$ python -q
>>> import numpy as np
>>> from numpy import linalg as LA
>>> np.set_printoptions(precision=1, suppress=True, linewidth=140, floatmode="fixed")
>>> K = np.load("block3.npy")
>>> K
array([[6.0, 1.0, 1.0, 1.0, 1.0],
       [1.0, 6.0, 1.0, 1.0, 1.0],
       [1.0, 1.0, 6.0, 1.0, 1.0],
       [1.0, 1.0, 1.0, 6.0, 1.0],
       [1.0, 1.0, 1.0, 1.0, 6.0]])
>>> # symmetric, so the eigenvalues are real
>>> np.count_nonzero(K)
np.int64(25)
>>> K.sum(axis=0)
array([10.0, 10.0, 10.0, 10.0, 10.0])
>>> K.sum(axis=1)
array([10.0, 10.0, 10.0, 10.0, 10.0])
>>> K.shape
(5, 5)
>>> round(float(LA.norm(K)), 1)
14.1
>>> LA.svd(K, compute_uv=False)
array([10.0,  5.0,  5.0,  5.0,  5.0])
>>> LA.matrix_rank(K)
np.int64(5)
>>> vals, vecs = LA.eig(K)
>>> np.round(K @ vecs[:, 0] - vals[0] * vecs[:, 0], 1) + 0
array([0.0, 0.0, 0.0, 0.0, 0.0])
>>> np.sort(LA.eigvals(K @ K))
array([ 25.0,  25.0,  25.0,  25.0, 100.0])
>>> np.sort(LA.eigvals(K.T))
array([ 5.0,  5.0,  5.0,  5.0, 10.0])
>>> vals, vecs = LA.eigh(K)
>>> vec = np.array([1, -3, -2, -4, -2])
>>> vec @ K @ vec
np.float64(270.0)
>>> vecs * np.sqrt(vals) @ vecs.T
array([[2.4, 0.2, 0.2, 0.2, 0.2],
       [0.2, 2.4, 0.2, 0.2, 0.2],
       [0.2, 0.2, 2.4, 0.2, 0.2],
       [0.2, 0.2, 0.2, 2.4, 0.2],
       [0.2, 0.2, 0.2, 0.2, 2.4]])
>>> LA.eigvalsh(K[1:, 1:])
array([5.0, 5.0, 5.0, 9.0])
>>> np.abs(K).sum(axis=1).max(), np.abs(vals).max()
(np.float64(10.0), np.float64(10.0))
>>> (np.sign(vecs[:, -1].round(6)) == np.sign(vecs[0, -1].round(6))).astype(int)
array([1, 1, 1, 1, 1])
>>> vecs * np.maximum(vals, 0) @ vecs.T
array([[6.0, 1.0, 1.0, 1.0, 1.0],
       [1.0, 6.0, 1.0, 1.0, 1.0],
       [1.0, 1.0, 6.0, 1.0, 1.0],
       [1.0, 1.0, 1.0, 6.0, 1.0],
       [1.0, 1.0, 1.0, 1.0, 6.0]])
>>> vecs * np.abs(vals) @ vecs.T
array([[6.0, 1.0, 1.0, 1.0, 1.0],
       [1.0, 6.0, 1.0, 1.0, 1.0],
       [1.0, 1.0, 6.0, 1.0, 1.0],
       [1.0, 1.0, 1.0, 6.0, 1.0],
       [1.0, 1.0, 1.0, 1.0, 6.0]])
>>> F = np.loadtxt("w.csv", delimiter=",")
>>> F
array([[  5.0,   9.0,  -5.0,  -1.0,  -7.0,  27.0,  -8.0],
       [  9.0,  -6.0,  -8.0,  -2.0,   2.0, -18.0,   5.0],
       [ -3.0,  -6.0,  -2.0,  -9.0,  -7.0, -18.0,   9.0]])
>>> A2 = np.array([[2, -2, 0],
...     [1, 1, -3],
...     [-2, 3, 3],
...     [3, -3, -1],
...     [0, 2, -3],
...     [2, 0, -3],
...     [2, -1, 2]])
>>> A2.T @ F.T
array([[  64.0,   -4.0,  -53.0],
       [ -19.0,  -43.0,   -2.0],
       [-117.0,   54.0,  114.0]])
>>> np.einsum("ij,ij->i", F, F)
array([974.0, 538.0, 584.0])
>>> np.einsum("ik,kj->ij", F, A2)
array([[  64.0,  -19.0, -117.0],
       [  -4.0,  -43.0,   54.0],
       [ -53.0,   -2.0,  114.0]])
>>> F @ A2
array([[  64.0,  -19.0, -117.0],
       [  -4.0,  -43.0,   54.0],
       [ -53.0,   -2.0,  114.0]])
>>> A2 = F / LA.norm(F, axis=1, keepdims=True)
>>> cov = A2 @ A2.T
>>> np.argwhere(np.triu(np.abs(cov) > 0.95, 1))
array([], shape=(0, 2), dtype=int64)
>>> (np.abs(cov) > 0.9).astype(int)
array([[1, 0, 0],
       [0, 1, 0],
       [0, 0, 1]])
>>> J = np.array([[6.0, 0.0, 0.0, 0.0, 0.0],
...     [0.0, 6.0, 5.0, 0.0, 5.0],
...     [0.0, 5.0, 6.0, 0.0, 5.0],
...     [0.0, 0.0, 0.0, 6.0, 0.0],
...     [0.0, 5.0, 5.0, 0.0, 6.0]])
>>> A2 = np.array([[7, 1, 9], [7, 4, 2]])
>>> W2 = np.kron(A2, J)
>>> LA.matrix_rank(W2)
np.int64(10)
>>> round(float(LA.norm(W2, 2)), 1), round(float(LA.norm(A2, 2) * LA.norm(J, 2)), 1)
(213.2, 213.2)
>>> X = np.load("mat.npy")
>>> X
array([[ 0.5, -0.5],
       [-0.5,  0.5]])
>>> # symmetric, so the eigenvalues are real
>>> A2 = np.array([[8, -8, -5], [-7, 6, -8]])
>>> W2 = np.kron(A2, X)
>>> LA.matrix_rank(W2)
np.int64(2)
>>> W2
array([[ 4.0, -4.0, -4.0,  4.0, -2.5,  2.5],
       [-4.0,  4.0,  4.0, -4.0,  2.5, -2.5],
       [-3.5,  3.5,  3.0, -3.0, -4.0,  4.0],
       [ 3.5, -3.5, -3.0,  3.0,  4.0, -4.0]])
>>> W2.shape
(4, 6)
>>> t = np.radians(45)
>>> R = np.eye(6)
>>> R[1, 1] = R[5, 5] = np.cos(t)
>>> R[1, 5], R[5, 1] = -np.sin(t), np.sin(t)
>>> R
array([[ 1.0,  0.0,  0.0,  0.0,  0.0,  0.0],
       [ 0.0,  0.7,  0.0,  0.0,  0.0, -0.7],
       [ 0.0,  0.0,  1.0,  0.0,  0.0,  0.0],
       [ 0.0,  0.0,  0.0,  1.0,  0.0,  0.0],
       [ 0.0,  0.0,  0.0,  0.0,  1.0,  0.0],
       [ 0.0,  0.7,  0.0,  0.0,  0.0,  0.7]])
>>> A2 = W2 @ R.T
>>> np.round(LA.det(R), 1), round(np.trace(R), 1)
(np.float64(1.0), np.float64(5.4))
>>> np.allclose(LA.norm(W2, axis=1), LA.norm(A2, axis=1))
True
>>> A2
array([[ 4.0, -4.6, -4.0,  4.0, -2.5, -1.1],
       [-4.0,  4.6,  4.0, -4.0,  2.5,  1.1],
       [-3.5, -0.4,  3.0, -3.0, -4.0,  5.3],
       [ 3.5,  0.4, -3.0,  3.0,  4.0, -5.3]])
>>> np.allclose(W2 @ W2.T, A2 @ A2.T)
True
>>> np.abs(A2 - W2).max(axis=0)
array([0.0, 3.9, 0.0, 0.0, 0.0, 3.6])
>>> rng = np.random.default_rng(24)
>>> lab = rng.permutation(2)
>>> lab
array([1, 0])
>>> A2 = X[lab][:, lab]
>>> np.round(np.sort(np.abs(LA.eigvals(A2))), 1) + 0
array([0.0, 1.0])
>>> np.trace(A2)
np.float64(1.0)
>>> np.allclose(A2, X)
True
>>> np.round(LA.eigvals(X), 1) + 0
array([1.0, 0.0])
>>> round(float(LA.eigvals(X).sum().real), 1)
1.0
>>> round(float(LA.det(2 * X)), 1), round(LA.det(X), 1)
(0.0, np.float64(0.0))
>>> M = np.load("data.npy")
>>> M
array([[ 0.6, -1.0,  0.9,  2.6, -7.5,  0.0],
       [-0.2, -0.8,  2.3,  0.7, -5.0, -0.4],
       [-0.2,  0.8, -2.3,  0.5,  0.5,  0.3],
       [ 2.1, -1.2, -0.4, -0.9, -7.0,  0.8]])
>>> A2 = M + rng.integers(-2, 3, (4, 3)) @ rng.integers(-2, 3, (3, 6))
>>> A2
array([[ 0.6, -1.0,  3.9,  2.6, -8.5,  1.0],
       [-2.2,  0.2,  4.3, -0.3, -8.0,  3.6],
       [-0.2,  0.8, -2.3,  0.5,  0.5,  0.3],
       [ 2.1, -1.2, -0.4, -0.9, -7.0,  0.8]])
>>> np.abs(A2 - M).sum(axis=1)
array([ 5.0, 13.0,  0.0,  0.0])
>>> A2 - M
array([[ 0.0,  0.0,  3.0,  0.0, -1.0,  1.0],
       [-2.0,  1.0,  2.0, -1.0, -3.0,  4.0],
       [ 0.0,  0.0,  0.0,  0.0,  0.0,  0.0],
       [ 0.0,  0.0,  0.0,  0.0,  0.0,  0.0]])
>>> round(float(LA.norm(A2) ** 2 / LA.norm(A2, 2) ** 2), 1)
1.2
>>> np.round(LA.norm(A2, "nuc"), 1)
np.float64(24.9)
>>> np.round(LA.norm(A2, 2), 1)
np.float64(15.0)
>>> LA.norm(A2, axis=0)
array([ 3.1,  1.8,  6.3,  2.8, 13.6,  3.8])
>>> round(LA.norm(A2[1] - A2[3]), 1)
np.float64(7.2)
>>> LA.norm(A2, axis=1)
array([ 9.8, 10.0,  2.6,  7.5])
>>> round(float(A2[1] @ A2[3]), 1)
52.6
>>> t = np.radians(120)
>>> R = np.eye(6)
>>> R[1, 1] = R[5, 5] = np.cos(t)
>>> R[1, 5], R[5, 1] = -np.sin(t), np.sin(t)
>>> R
array([[ 1.0,  0.0,  0.0,  0.0,  0.0,  0.0],
       [ 0.0, -0.5,  0.0,  0.0,  0.0, -0.9],
       [ 0.0,  0.0,  1.0,  0.0,  0.0,  0.0],
       [ 0.0,  0.0,  0.0,  1.0,  0.0,  0.0],
       [ 0.0,  0.0,  0.0,  0.0,  1.0,  0.0],
       [ 0.0,  0.9,  0.0,  0.0,  0.0, -0.5]])
>>> A2 = M @ R.T
>>> LA.svd(M, compute_uv=False), LA.svd(A2, compute_uv=False)
(array([11.9,  3.4,  2.6,  0.7]), array([11.9,  3.4,  2.6,  0.7]))
>>> vec = np.array([2, 3, 3, 1, 2, 0])
>>> np.round(R.T @ (R @ vec), 1) + 0
array([2.0, 3.0, 3.0, 1.0, 2.0, 0.0])
>>> round(float(LA.det(R)), 1)
1.0
>>> 6 - LA.matrix_rank(R - np.eye(6), tol=1e-8)
np.int64(4)
>>> LA.inv(R)
array([[ 1.0,  0.0,  0.0,  0.0,  0.0,  0.0],
       [ 0.0, -0.5,  0.0,  0.0,  0.0,  0.9],
       [ 0.0,  0.0,  1.0,  0.0,  0.0,  0.0],
       [ 0.0,  0.0,  0.0,  1.0,  0.0,  0.0],
       [ 0.0,  0.0,  0.0,  0.0,  1.0,  0.0],
       [-0.0, -0.9, -0.0, -0.0, -0.0, -0.5]])
>>> vec = np.array([2, 1, 1, 2, 0, 1])
>>> np.sign((M @ vec).round(6))
array([ 1.0,  1.0, -1.0,  1.0])
>>> M @ vec
array([ 6.3,  2.1, -0.6,  1.6])
>>> M @ np.eye(6)[1]
array([-1.0, -0.8,  0.8, -1.2])
>>> np.einsum("ij,j->i", M, vec)
array([ 6.3,  2.1, -0.6,  1.6])
>>> (M * vec).sum(axis=1)
array([ 6.3,  2.1, -0.6,  1.6])
>>> (M @ vec).argmax()
np.int64(0)
>>> E = np.load("run10.npy")
>>> E
array([[-8,  3, -7,  7],
       [ 7, -8,  3, -7],
       [-7,  7, -8,  3],
       [ 3, -7,  7, -8]])
>>> LA.matrix_power(E, 4)
array([[ 97893, -97620,  97732, -97380],
       [-97380,  97893, -97620,  97732],
       [ 97732, -97380,  97893, -97620],
       [-97620,  97732, -97380,  97893]])
>>> np.round(LA.det(E), 1)
np.float64(2125.0)
>>> (E - E.T) / 2
array([[ 0.0, -2.0,  0.0,  2.0],
       [ 2.0,  0.0, -2.0,  0.0],
       [ 0.0,  2.0,  0.0, -2.0],
       [-2.0,  0.0,  2.0,  0.0]])
>>> np.trace(E)
np.int64(-32)
>>> lab = rng.permutation(4)
>>> lab
array([3, 1, 2, 0])
>>> A2 = E[lab][:, lab]
>>> round(LA.det(A2), 1), round(float(LA.det(E[lab])), 1)
(np.float64(2125.0), -2125.0)
>>> np.diag(A2)
array([-8, -8, -8, -8])
>>> A2 = E / LA.norm(E, axis=1, keepdims=True)
>>> cov = A2 @ A2.T
>>> np.argwhere(np.triu(np.abs(cov) > 0.95, 1))
array([], shape=(0, 2), dtype=int64)
>>> w1 = np.array([[1, 2, 0, 1, 2, 2],
...     [0, 1, 0, 0, 1, 2],
...     [1, 2, 2, 0, 0, 2],
...     [1, 0, 2, 1, 0, 0]])
>>> b = np.array([-6, 8, 9, -7, 2, 9])
>>> hid = np.maximum(E @ w1 + b, 0)
>>> (hid > 0).mean(axis=0)
array([0.0, 0.5, 0.8, 0.0, 0.5, 0.5])
>>> LA.matrix_rank(hid)
np.int64(3)
>>> W2 = np.array([[-2, 0, -2],
...     [1, -1, 0],
...     [-2, -1, 2],
...     [2, -2, -2],
...     [-1, -1, 1],
...     [2, -1, 2]])
>>> hid @ W2
array([[-18,  -9,  18],
       [ 36, -42,  36],
       [  0,   0,   0],
       [ 36, -44,  45]])
>>> Uu, sigma, Vt = LA.svd(E, full_matrices=False)
>>> np.allclose(Uu * sigma @ Vt, E)
True
>>> np.abs(Vt[0])
array([0.5, 0.5, 0.5, 0.5])
>>> np.round(Uu.T @ Uu, 1) + 0
array([[1.0, 0.0, 0.0, 0.0],
       [0.0, 1.0, 0.0, 0.0],
       [0.0, 0.0, 1.0, 0.0],
       [0.0, 0.0, 0.0, 1.0]])
>>> W0 = np.load("a.npy")
>>> W0
array([[-3, -2, -1,  0],
       [ 1,  2,  3,  4],
       [ 5,  6,  7,  8],
       [ 9, 10, 11, 12],
       [13, 14, 15, 16],
       [17, 18, 19, 20],
       [21, 22, 23, 24],
       [25, 26, 27, 28]])
>>> # rows and columns are dependent
>>> Uu, sigma, Vt = LA.svd(W0)
>>> vecs = Vt[:(sigma > 1e-8).sum()]
>>> vec = W0[7] + -2 * W0[0] + rng.integers(2) * np.eye(4)[1]
>>> vec
array([31.0, 31.0, 29.0, 28.0])
>>> np.diag(vecs.T @ vecs)
array([0.7, 0.3, 0.3, 0.7])
>>> np.round(LA.norm(vec - vecs.T @ vecs @ vec), 1)
np.float64(0.8)
>>> LA.matrix_rank(np.vstack([W0, vec]))
np.int64(3)
>>> Uu, sigma, Vt = LA.svd(W0)
>>> sigma.round(1) + 0
array([87.8,  3.7,  0.0,  0.0])
>>> np.argmax(sigma[:-1] / (sigma[1:] + 1e-6)) + 1
np.int64(2)
>>> A2 = Uu[:, :2] @ np.diag(sigma[:2]) @ Vt[:2]
>>> A2.round(1) + 0
array([[-3.0, -2.0, -1.0,  0.0],
       [ 1.0,  2.0,  3.0,  4.0],
       [ 5.0,  6.0,  7.0,  8.0],
       [ 9.0, 10.0, 11.0, 12.0],
       [13.0, 14.0, 15.0, 16.0],
       [17.0, 18.0, 19.0, 20.0],
       [21.0, 22.0, 23.0, 24.0],
       [25.0, 26.0, 27.0, 28.0]])
>>> round(LA.norm(W0 - A2) / LA.norm(W0), 1)
np.float64(0.0)
>>> LA.matrix_rank(A2)
np.int64(2)
>>> cov = W0.T @ W0
>>> np.round(LA.svd(W0, compute_uv=False) ** 2, 1) + 0
array([7714.1,   13.9,    0.0,    0.0])
>>> cov
array([[1640, 1728, 1816, 1904],
       [1728, 1824, 1920, 2016],
       [1816, 1920, 2024, 2128],
       [1904, 2016, 2128, 2240]])
